$ python -q
>>> import numpy as np
>>> from numpy import linalg as LA
>>> np.set_printoptions(precision=1, suppress=True, linewidth=200, floatmode="fixed")
>>> rnd = lambda a: np.round(a, 1) + 0
>>> data = np.load("layer18.npy")
>>> data
array([[3, 0, 2, 3, 5, 3, 0, 2, 1, 4],
       [0, 0, 2, 2, 5, 2, 4, 2, 2, 3],
       [0, 0, 3, 2, 4, 4, 2, 1, 1, 3],
       [0, 0, 0, 0, 1, 5, 4, 0, 5, 0],
       [0, 0, 0, 0, 4, 1, 2, 5, 2, 3],
       [0, 0, 0, 0, 0, 3, 2, 1, 3, 1],
       [0, 0, 0, 0, 0, 0, 4, 2, 4, 5],
       [0, 0, 0, 0, 0, 0, 0, 1, 1, 3],
       [0, 0, 0, 0, 0, 0, 0, 0, 0, 4],
       [0, 0, 0, 0, 0, 0, 0, 0, 0, 4]])
>>> W = np.array([[2, 4, 5, 1, 2, 0],
...     [0, 0, 3, 5, 5, 5],
...     [4, 0, 1, 1, 1, 2],
...     [5, 3, 0, 5, 0, 5],
...     [4, 1, 1, 4, 4, 1],
...     [1, 4, 0, 3, 2, 5],
...     [3, 0, 5, 2, 5, 0],
...     [3, 3, 0, 0, 0, 2],
...     [1, 4, 5, 0, 0, 5],
...     [0, 4, 5, 4, 0, 5]])
>>> b = np.array([-6, -5, -2, 7, 7, -1])
>>> act = np.maximum(data @ W + b, 0)
>>> act
array([[53, 59, 45, 72, 41, 67],
       [54, 40, 50, 65, 53, 57],
       [46, 40, 35, 64, 44, 61],
       [20, 36, 44, 34, 41, 50],
       [34, 38, 37, 42, 35, 43],
       [ 9, 26, 28, 24, 23, 36],
       [16, 37, 63, 35, 27, 48],
       [ 0, 14, 18, 19,  7, 21],
       [ 0, 11, 18, 23,  7, 19],
       [ 0, 11, 18, 23,  7, 19]])
>>> (act > 0).astype(int)
array([[1, 1, 1, 1, 1, 1],
       [1, 1, 1, 1, 1, 1],
       [1, 1, 1, 1, 1, 1],
       [1, 1, 1, 1, 1, 1],
       [1, 1, 1, 1, 1, 1],
       [1, 1, 1, 1, 1, 1],
       [1, 1, 1, 1, 1, 1],
       [0, 1, 1, 1, 1, 1],
       [0, 1, 1, 1, 1, 1],
       [0, 1, 1, 1, 1, 1]])
>>> (act > 0).mean(axis=0)
array([0.7, 1.0, 1.0, 1.0, 1.0, 1.0])
>>> cent = np.array([[-7, -1, -7],
...     [0, -7, -5],
...     [6, -2, -6],
...     [-4, 7, 8],
...     [-4, -4, 5],
...     [-8, -4, -4]])
>>> (act @ cent).round(6).argmax(axis=1)
array([2, 2, 2, 2, 2, 2, 0, 2, 2, 2])
>>> W @ cent
array([[  4, -41, -46],
       [-62, -11,  27],
       [-46, -11, -29],
       [-95, -11, -30],
       [-62,  -5,   9],
       [-67, -36, -13],
       [-19, -19, -10],
       [-37, -32, -44],
       [-17, -59, -77],
       [-26, -30, -38]])
>>> LA.lstsq(data[:-1].T, data[-1])[2]
np.int32(9)
>>> np.abs(np.diag(LA.qr(data)[1])) > 1e-9
array([ True, False,  True, False,  True,  True,  True,  True, False,  True])
>>> np.unique(data.round(6), axis=0).shape
(9, 10)
